% ipython --no-banner

In [1]: import numpy as np

In [2]: np.set_printoptions(precision=1, suppress=True, linewidth=200)

In [3]: F = np.load("data.npy")

In [4]: F.round(1) + 0
Out[4]: 
array([[ 0.6, -0.6,  0.2, -0.5, -1.4,  0.9,  0.6,  1. , -0.4,  0.8,  1.5, -0.8],
       [-1.6,  1.1,  1.4,  0.3,  0. ,  0. , -0.3,  0.2, -1.4,  1. ,  0.1,  0.4],
       [-1.2, -0.1,  0.3, -0.9,  0.2,  0. , -1. ,  0.6,  0.7, -1.6,  1.4,  0.2],
       [-0.9, -0.7,  0.1,  0. ,  0.6, -0.8,  2.3, -0.7,  0.2, -0.1,  0.8,  0.2],
       [-0.9,  0.5, -1.5, -0.1,  1.2,  0.7,  0.4,  1.5,  0.2,  0.5, -0.3, -0.8],
       [ 0. , -0.7, -1.3,  0. ,  0.4,  0.7, -0.2, -0.5, -2.2, -0.8,  0.4,  0.6],
       [ 1.2,  0.2,  0.5, -1.3,  0.8, -0.8,  0.4,  1.4, -0.6,  0. , -0.2,  1.3],
       [ 0. ,  0.1, -0.5,  1.9, -1. , -1.3,  0.2,  1.4, -0.2, -0.7,  0.2,  0.4],
       [-0.2,  0.5,  0.5,  0.1, -0.8,  1.8,  1.2,  0.3,  0.3, -1.2, -1. ,  0.9],
       [-1.2, -1.1, -0.4, -1.3, -1.3, -0.8, -0.1,  0.2, -0.3,  0.1, -1.4, -0.2],
       [-0.3,  0.1, -1.1, -0.1, -0.6,  0.2, -0.3, -0.3,  0.9,  1.3,  0.6,  2. ],
       [ 0.2,  2.2, -0.9, -1. , -0.8, -0.7,  0.5, -0.7, -0.3, -0.4,  0.3, -0.5]])

In [5]: rng = np.random.default_rng(54507)

In [6]: z = rng.permutation(12)

In [7]: z
Out[7]: array([ 6,  7,  1, 11,  2,  9,  3,  4,  0,  5,  8, 10])

In [8]: other = F[z][:, z]

In [9]: np.allclose(other, F)
Out[9]: False

In [10]: round(np.trace(other), 1)
Out[10]: np.float64(6.2)

In [11]: np.sort(np.abs(np.linalg.eigvals(other)))
Out[11]: array([3., 3., 3., 3., 3., 3., 3., 3., 3., 3., 3., 3.])

In [12]: K = np.array([[1, 2, 2, 1],
    ...:     [2, 1, 1, 1],
    ...:     [0, 0, 1, 1],
    ...:     [0, 0, 1, 0],
    ...:     [0, 1, 0, 2],
    ...:     [1, 0, 0, 2],
    ...:     [0, 0, 0, 1],
    ...:     [0, 0, 0, 2],
    ...:     [0, 0, 1, 1],
    ...:     [2, 0, 0, 2]])

In [13]: # rows 2 and 8 are equal

In [14]: x0 = np.array([2, 1, 0, -1])

In [15]: rhs = K @ x0

In [16]: np.round(np.linalg.solve(K.T @ K, K.T @ rhs), 1) + 0
Out[16]: array([ 2.,  1.,  0., -1.])

In [17]: np.round(np.linalg.lstsq(K, rhs)[0], 1) + 0
Out[17]: array([ 2.,  1.,  0., -1.])

In [18]: rhs = rhs + 0.3 * rng.normal(size=10)

In [19]: rhs
Out[19]: array([ 3.2,  3.4, -0.7,  0.5, -1.3,  0.2, -0.8, -1.9, -0.5,  2. ])

In [20]: beta, *_ = np.linalg.lstsq(K, rhs)

In [21]: np.round(K.T @ (rhs - K @ beta), 1) + 0
Out[21]: array([0., 0., 0., 0.])

In [22]: beta
Out[22]: array([ 1.8,  0.6,  0.4, -0.9])

In [23]: Xc = (K - K.mean(axis=0)) / K.std(axis=0)

In [24]: np.argwhere(np.abs(Xc) > 2)
Out[24]: 
array([[0, 1],
       [0, 2],
       [3, 3]])

In [25]: Xc.std(axis=0)
Out[25]: array([1., 1., 1., 1.])

In [26]: beta = np.linalg.lstsq(np.delete(Xc, 2, axis=1), Xc[:, 2])[0]

In [27]: np.round(1 - np.var(Xc[:, 2] - np.delete(Xc, 2, axis=1) @ beta), 1)
Out[27]: np.float64(0.8)

In [28]: np.abs(beta).argmax()
Out[28]: np.int64(2)

In [29]: G = np.cov(K, rowvar=False)

In [30]: np.linalg.eigvalsh(G)[::-1]
Out[30]: array([0.9, 0.8, 0.3, 0.1])

In [31]: G.shape
Out[31]: (4, 4)

In [32]: np.argwhere(np.triu(np.abs(np.corrcoef(K.T)) > 0.8, 1))
Out[32]: array([], shape=(0, 2), dtype=int64)

In [33]: K.std(axis=0)
Out[33]: array([0.8, 0.7, 0.7, 0.6])

In [34]: G.round(1) + 0
Out[34]: 
array([[ 0.7,  0.2,  0. ,  0.1],
       [ 0.2,  0.5,  0.3,  0. ],
       [ 0. ,  0.3,  0.5, -0.3],
       [ 0.1,  0. , -0.3,  0.5]])

In [35]: x0 = np.array([-3, 2, 3, -2])

In [36]: a = np.maximum(K @ x0, 0)

In [37]: np.flatnonzero(a > 1e-9)
Out[37]: array([0, 2, 3, 8])

In [38]: np.maximum(K @ (3 * x0), 0)
Out[38]: array([15,  0,  3,  9,  0,  0,  0,  0,  3,  0])

In [39]: A = np.array([[1, 0, 2, -1],
    ...:     [1, -1, -2, -2],
    ...:     [2, 1, 2, -2],
    ...:     [-2, 0, 0, -1],
    ...:     [-2, -1, 0, 0]])

In [40]: A[4] = A[1]

In [41]: A
Out[41]: 
array([[ 1,  0,  2, -1],
       [ 1, -1, -2, -2],
       [ 2,  1,  2, -2],
       [-2,  0,  0, -1],
       [ 1, -1, -2, -2]])

In [42]: # row 4 repeats row 1

In [43]: O, vecs = np.linalg.qr(A[:, :2])[0], np.linalg.qr(A[:, 2:])[0]

In [44]: sigma = np.linalg.svd(O.T @ vecs, compute_uv=False)

In [45]: sigma
Out[45]: array([0.9, 0.6])

In [46]: other = A + rng.integers(-2, 3, (5, 3)) @ rng.integers(-2, 3, (3, 4))

In [47]: other
Out[47]: 
array([[ 1, -5, -2, -3],
       [ 6, -2, -7, -8],
       [ 3,  3,  3, -2],
       [-2,  0,  0, -1],
       [-2,  1,  2,  2]])

In [48]: np.linalg.matrix_rank(other - A, tol=1e-8)
Out[48]: np.int64(3)

In [49]: x0 = np.array([-2, 2, -2, 1])

In [50]: rhs = other @ x0

In [51]: beta, lr = np.zeros(4), 1 / np.linalg.norm(other, 2) ** 2

In [52]: for i in range(250):
    ...:     beta -= lr * other.T @ (other @ beta - rhs)
    ...:     if i % 50 == 0: print(i, round(np.linalg.norm(other @ beta - rhs), 1))
    ...: 
0 9.9
50 1.0
100 0.2
150 0.1
200 0.0

In [53]: round(float(np.linalg.cond(other)), 1)
Out[53]: 6.4

In [54]: other = A[0, 0] * A[1:] - np.outer(A[1:, 0], A[0])

In [55]: other
Out[55]: 
array([[ 0, -1, -4, -1],
       [ 0,  1, -2,  0],
       [ 0,  0,  4, -3],
       [ 0, -1, -4, -1]])

In [56]: np.flatnonzero(~other.round(6).any(axis=1))
Out[56]: array([], dtype=int64)

In [57]: np.linalg.matrix_rank(other), np.linalg.matrix_rank(A)
Out[57]: (np.int64(3), np.int64(4))

In [58]: X = np.load("block6.npy")

In [59]: X.round(1) + 0
Out[59]: 
array([[  1.4, -19.4,  -1.2,  -7.7,  -3. ,  -2.6],
       [  1. , -14.2,  -0.6,  -5.8,  -2.2,  -1.6],
       [  0.9, -13.5,  -0.5,  -5.6,  -2.1,  -1.5],
       [  0.8, -12.4,  -0.4,  -5.2,  -2. ,  -1.3],
       [  0.6,  -9.5,  -0.2,  -4.1,  -1.6,  -0.8],
       [  0.4,  -8.1,  -0.1,  -3.6,  -1.4,  -0.5],
       [  0.2,  -6.1,   0. ,  -2.8,  -1.2,  -0.2],
       [  0.2,  -5.5,   0. ,  -2.6,  -1.2,  -0.2],
       [  0.1,  -4.8,   0. ,  -2.3,  -1.1,  -0.1],
       [  0.1,  -4.5,   0. ,  -2.2,  -1.1,  -0.1],
       [  0. ,  -3.9,   0. ,  -2. ,  -1. ,   0. ],
       [  0. ,  -3.7,   0. ,  -1.9,  -1. ,   0. ],
       [ -0.1,  -3.5,   0. ,  -1.8,  -0.9,   0. ],
       [ -0.2,  -1. ,  -0.1,  -0.7,  -0.6,   0.1],
       [ -0.2,  -0.4,  -0.1,  -0.4,  -0.5,   0.1],
       [ -0.1,  -0.1,  -0.1,  -0.1,  -0.2,   0. ],
       [  0. ,   0. ,   0. ,   0. ,   0. ,   0. ],
       [  0.1,   0.1,   0.1,   0.1,   0.2,   0. ],
       [  0.3,   0.3,   0.4,   0.3,   0.7,   0.1],
       [  0.8,   0.9,   1.1,   0.6,   1.7,   0.4],
       [  1. ,   1.4,   1.7,   0.9,   2.3,   0.7],
       [  1.4,   2.2,   2.5,   1.3,   3.3,   1.1],
       [  1.6,   2.6,   2.9,   1.4,   3.7,   1.3],
       [  2.7,   6.5,   5.9,   3. ,   7.1,   3.2],
       [  2.8,   7. ,   6.3,   3.2,   7.5,   3.5],
       [  3.4,   9.9,   8.3,   4.3,   9.7,   4.8],
       [  3.9,  12.6,  10. ,   5.2,  11.5,   6.1],
       [  4.5,  15.9,  12.1,   6.4,  13.8,   7.6],
       [  4.5,  16.1,  12.2,   6.5,  13.9,   7.7],
       [  5.4,  21.6,  15.5,   8.4,  17.3,  10.1]])

In [60]: G = np.cov(X, rowvar=False)

In [61]: np.polyfit(X[:, 2], X[:, 1], 1)
Out[61]: array([ 1.8, -5. ])

In [62]: np.argsort(-X.std(axis=0).round(6), kind="stable")
Out[62]: array([1, 4, 2, 3, 5, 0])

In [63]: np.round(np.median(X, axis=0), 1) + 0
Out[63]: array([ 0.7, -0.3,  0. , -0.2, -0.4,  0. ])

In [64]: np.argwhere(np.triu(np.abs(np.corrcoef(X.T)) > 0.8, 1))
Out[64]: 
array([[0, 2],
       [0, 4],
       [0, 5],
       [1, 2],
       [1, 3],
       [1, 4],
       [1, 5],
       [2, 3],
       [2, 4],
       [2, 5],
       [3, 4],
       [3, 5],
       [4, 5]])

In [65]: np.round(np.linalg.eigvalsh(G)[::-1], 1) + 0
Out[65]: array([160.4,   7.2,   0.3,   0. ,   0. ,   0. ])

In [66]: D = np.linalg.norm(X[:, None] - X[None], axis=-1)

In [67]: (D + 1e9 * np.eye(30)).round(6).argmin(axis=1)
Out[67]: array([ 1,  2,  1,  2,  5,  4,  7,  6,  9,  8, 11, 12, 11, 14, 15, 16, 17, 16, 17, 20, 19, 22, 21, 24, 23, 26, 25, 28, 27, 28])

In [68]: D[:5, :5]
Out[68]: 
array([[ 0. ,  5.7,  6.4,  7.7, 10.8],
       [ 5.7,  0. ,  0.7,  1.9,  5.1],
       [ 6.4,  0.7,  0. ,  1.2,  4.4],
       [ 7.7,  1.9,  1.2,  0. ,  3.1],
       [10.8,  5.1,  4.4,  3.1,  0. ]])

In [69]: D.shape
Out[69]: (30, 30)

In [70]: np.linalg.matrix_rank(D ** 2)
Out[70]: np.int64(5)

In [71]: other = X / np.sqrt((X ** 2).mean(axis=1, keepdims=True))

In [72]: other[11].round(1) + 0
Out[72]: array([ 0. , -2.1,  0. , -1.1, -0.6,  0. ])
